$ python -q
>>> import numpy as np
>>> np.set_printoptions(precision=2, suppress=True, linewidth=160)
>>> def tidy(a):
...     return np.round(a, 2) + 0
... 
>>> X = np.loadtxt("test0.csv", delimiter=",")
>>> print(X)
[[-3.87  3.95 -0.82  1.12  1.14]
 [-1.94 -5.02  2.77  0.96 -8.73]
 [ 1.11  8.41 -1.17 -3.93  8.17]
 [ 1.86  7.82 -3.61 -1.73 11.34]
 [-4.06 -2.62  1.99  3.39 -6.57]
 [-0.7  -3.28  2.57 -1.58 -6.99]
 [-2.33  6.12  1.39 -3.8   0.07]
 [ 0.11 -1.77  2.19  0.61 -3.15]
 [-1.21 -4.33  3.85 -1.31 -9.76]
 [ 2.33  3.76 -1.36 -2.49  5.53]
 [-1.51 -4.43  2.06  2.7  -6.26]
 [ 2.66  2.16 -0.55 -1.12  4.39]
 [-1.76  6.12 -2.69  1.19  7.34]]
>>> M2 = np.array([[-2, -2], [1, -2], [-2, 0], [1, -3], [-1, -2]])
>>> print(tidy(np.einsum("ij->j", X)))
[-9.31 16.89  6.62 -5.99 -3.48]
>>> print(np.linalg.matrix_rank(X @ M2))
2
>>> dist = np.linalg.norm(X[:, None] - X[None], axis=-1)
>>> print((dist + 1e9 * np.eye(13)).round(6).argmin(axis=1))
[ 6  8  3  2 10  8  0  5  1 11  1  9  9]
>>> print(dist.mean(axis=1).argmax())
3
>>> print(X.shape)
(13, 5)
>>> print(np.linalg.matrix_rank(X))
5
>>> print(np.count_nonzero(X))
65
>>> print(np.unravel_index(np.abs(X).argmax(), X.shape))
(np.int64(3), np.int64(4))
>>> print(tidy(np.linalg.norm(X)))
33.76
>>> F = np.array([[0.3, 0.7, -0.1, -0.9, -0.3],
...     [-0.2, -1.2, 0.5, 0.8, 0.9],
...     [-0.5, -1.3, 2.3, 0.2, -1.7],
...     [1.0, -0.4, -1.8, -1.1, -0.6],
...     [0.4, 0.1, -0.4, -0.1, -0.1]])
>>> rng = np.random.default_rng(29681)
>>> F[3] = F[2] + 0.1 * rng.normal(size=5)
>>> print(tidy(F))
[[ 0.3   0.7  -0.1  -0.9  -0.3 ]
 [-0.2  -1.2   0.5   0.8   0.9 ]
 [-0.5  -1.3   2.3   0.2  -1.7 ]
 [-0.51 -1.32  2.32  0.16 -1.69]
 [ 0.4   0.1  -0.4  -0.1  -0.1 ]]
>>> Uu, sigma, Vt = np.linalg.svd(F)
>>> print(np.argmax(sigma[:-1] / (sigma[1:] + 1e-6)) + 1)
4
>>> M2 = Uu[:, :4] @ np.diag(sigma[:4]) @ Vt[:4]
>>> print(np.linalg.matrix_rank(F, rtol=0.05))
4
>>> print(tidy(np.abs(F - M2).max()))
0.01
>>> def softmax(z):
...     e = np.exp(z - z.max(axis=-1, keepdims=True))
...     return e / e.sum(axis=-1, keepdims=True)
... 
>>> print(tidy(softmax(X[5])))
[0.04 0.   0.95 0.01 0.  ]
>>> print(tidy(softmax(X[5] + -3)))
[0.04 0.   0.95 0.01 0.  ]
>>> att = X @ X.T / np.sqrt(5)
>>> print(tidy(softmax(att)[5] @ X))
[-1.22 -4.34  3.84 -1.29 -9.75]
>>> print(softmax(att).round(6).argmax(axis=1))
[12  8  3  3  1  8  2  8  8  3  1  3  3]
>>> print(tidy(np.poly(F)))
[ 1.   -1.46 -2.3  -1.98 -0.04  0.03]
>>> print(tidy(np.einsum("ij,ji->", F, F)))
6.74
>>> print(np.linalg.matrix_rank(F, rtol=0.1))
3
>>> print(np.linalg.cond(F) > 100)
True
>>> print(np.allclose(F @ F.T, F.T @ F))
False
>>> print(tidy((F - F.T) / 2))
[[ 0.    0.45  0.2  -0.2  -0.35]
 [-0.45  0.    0.9   1.06  0.4 ]
 [-0.2  -0.9   0.   -1.06 -0.65]
 [ 0.2  -1.06  1.06  0.   -0.79]
 [ 0.35 -0.4   0.65  0.79  0.  ]]
>>> print(np.allclose(F, F.T))
False
>>> print(tidy((F + F.T) / 2))
[[ 0.3   0.25 -0.3  -0.7   0.05]
 [ 0.25 -1.2  -0.4  -0.26  0.5 ]
 [-0.3  -0.4   2.3   1.26 -1.05]
 [-0.7  -0.26  1.26  0.16 -0.89]
 [ 0.05  0.5  -1.05 -0.89 -0.1 ]]
>>> np.linalg.determinant(F)
Traceback (most recent call last):
  File "<python-input-39>", line 1, in <module>
    np.linalg.determinant(F)
    ^^^^^^^^^^^^^^^^^^^^^
AttributeError: module 'numpy.linalg' has no attribute 'determinant'
